% ipython --no-banner

In [1]: import numpy as np

In [2]: np.set_printoptions(precision=3, suppress=True, linewidth=160, floatmode="fixed")

In [3]: def rnd(a):
   ...:     return np.round(a, 3) + 0
   ...: 

In [4]: M = np.load("w.npy")

In [5]: M
Out[5]: 
array([[ 2,  2,  1,  0, -1],
       [ 2,  2,  2, -4,  1],
       [ 1,  2, -2,  4,  0],
       [ 0, -4,  4,  2,  3],
       [-1,  1,  0,  3, -2]])

In [6]: # equal to its transpose

In [7]: r0 = np.array([5, 2, 2])

In [8]: np.array([np.convolve(row, r0, "same") for row in M])
Out[8]: 
array([[ 14,  13,   6,  -3,  -2],
       [ 14,  18, -12,   1,  -6],
       [ 12,  -4,  20,   4,   8],
       [-20,  12,  10,  27,  10],
       [  3,   0,  17,  -4,   2]])

In [9]: np.convolve(M[3], r0)
Out[9]: array([  0, -20,  12,  10,  27,  10,   6])

In [10]: np.correlate(M[3], M[2], "full")
Out[10]: array([  0,   0, -16,  24,  -8,  12,   2,   8,   3])

In [11]: np.einsum("ii->", M)
Out[11]: np.int64(2)

In [12]: rnd(np.linalg.eigvals(M))
Out[12]: array([-7.295, -2.451,  6.946,  0.817,  3.982])

In [13]: np.einsum("ij,ji->", M, M)
Out[13]: np.int64(124)

In [14]: data = np.array([[0.0, -2.0, 0.0, 0.0],
    ...:     [-2.0, 3.0, -2.0, 0.0],
    ...:     [0.0, -2.0, 0.0, -2.0],
    ...:     [0.0, 0.0, -2.0, -1.0]])

In [15]: # symmetric

In [16]: np.allclose(data, data.T)
Out[16]: True

In [17]: rnd(np.abs(np.linalg.eigvals(data)).max())
Out[17]: np.float64(4.805)

In [18]: np.allclose(data @ data.T, data.T @ data)
Out[18]: True

In [19]: (data + data.T) / 2
Out[19]: 
array([[ 0.000, -2.000,  0.000,  0.000],
       [-2.000,  3.000, -2.000,  0.000],
       [ 0.000, -2.000,  0.000, -2.000],
       [ 0.000,  0.000, -2.000, -1.000]])

In [20]: rnd(np.linalg.det(data))
Out[20]: np.float64(16.0)

In [21]: np.einsum("ii->", data)
Out[21]: np.float64(2.0)

In [22]: rnd(np.linalg.det(2 * data)), rnd(np.linalg.det(data))
Out[22]: (np.float64(256.0), np.float64(16.0))

In [23]: r0 = np.array([-3, 2])

In [24]: np.array([np.convolve(row, r0, "same") for row in data])
Out[24]: 
array([[  0.000,   6.000,  -4.000,   0.000],
       [  6.000, -13.000,  12.000,  -4.000],
       [  0.000,   6.000,  -4.000,   6.000],
       [  0.000,   0.000,   6.000,  -1.000]])

In [25]: np.convolve(data[2], r0)
Out[25]: array([ 0.000,  6.000, -4.000,  6.000, -4.000])

In [26]: np.polyval(r0, data[2])
Out[26]: array([2.000, 8.000, 2.000, 8.000])

In [27]: np.cross(data[2, :3], data[3, :3])
Out[27]: array([4.000, 0.000, 0.000])

In [28]: np.correlate(data[2], data[3], "full")
Out[28]: array([0.000, 2.000, 4.000, 2.000, 4.000, 0.000, 0.000])

In [29]: arr = np.load("arr.npy")

In [30]: arr
Out[30]: 
array([[6.000, 5.000, 5.000, 0.000, 0.000, 0.000],
       [5.000, 6.000, 5.000, 0.000, 0.000, 0.000],
       [5.000, 5.000, 6.000, 0.000, 0.000, 0.000],
       [0.000, 0.000, 0.000, 6.000, 5.000, 5.000],
       [0.000, 0.000, 0.000, 5.000, 6.000, 5.000],
       [0.000, 0.000, 0.000, 5.000, 5.000, 6.000]])

In [31]: # splits into 2 blocks

In [32]: out = arr / np.sqrt((arr ** 2).mean(axis=1, keepdims=True))

In [33]: rnd(arr - arr.mean(axis=1, keepdims=True))
Out[33]: 
array([[ 3.333,  2.333,  2.333, -2.667, -2.667, -2.667],
       [ 2.333,  3.333,  2.333, -2.667, -2.667, -2.667],
       [ 2.333,  2.333,  3.333, -2.667, -2.667, -2.667],
       [-2.667, -2.667, -2.667,  3.333,  2.333,  2.333],
       [-2.667, -2.667, -2.667,  2.333,  3.333,  2.333],
       [-2.667, -2.667, -2.667,  2.333,  2.333,  3.333]])

In [34]: rnd(out[5])
Out[34]: array([0.000, 0.000, 0.000, 1.321, 1.321, 1.585])

In [35]: np.linalg.matrix_rank(arr - arr.mean(axis=1, keepdims=True))
Out[35]: np.int64(5)
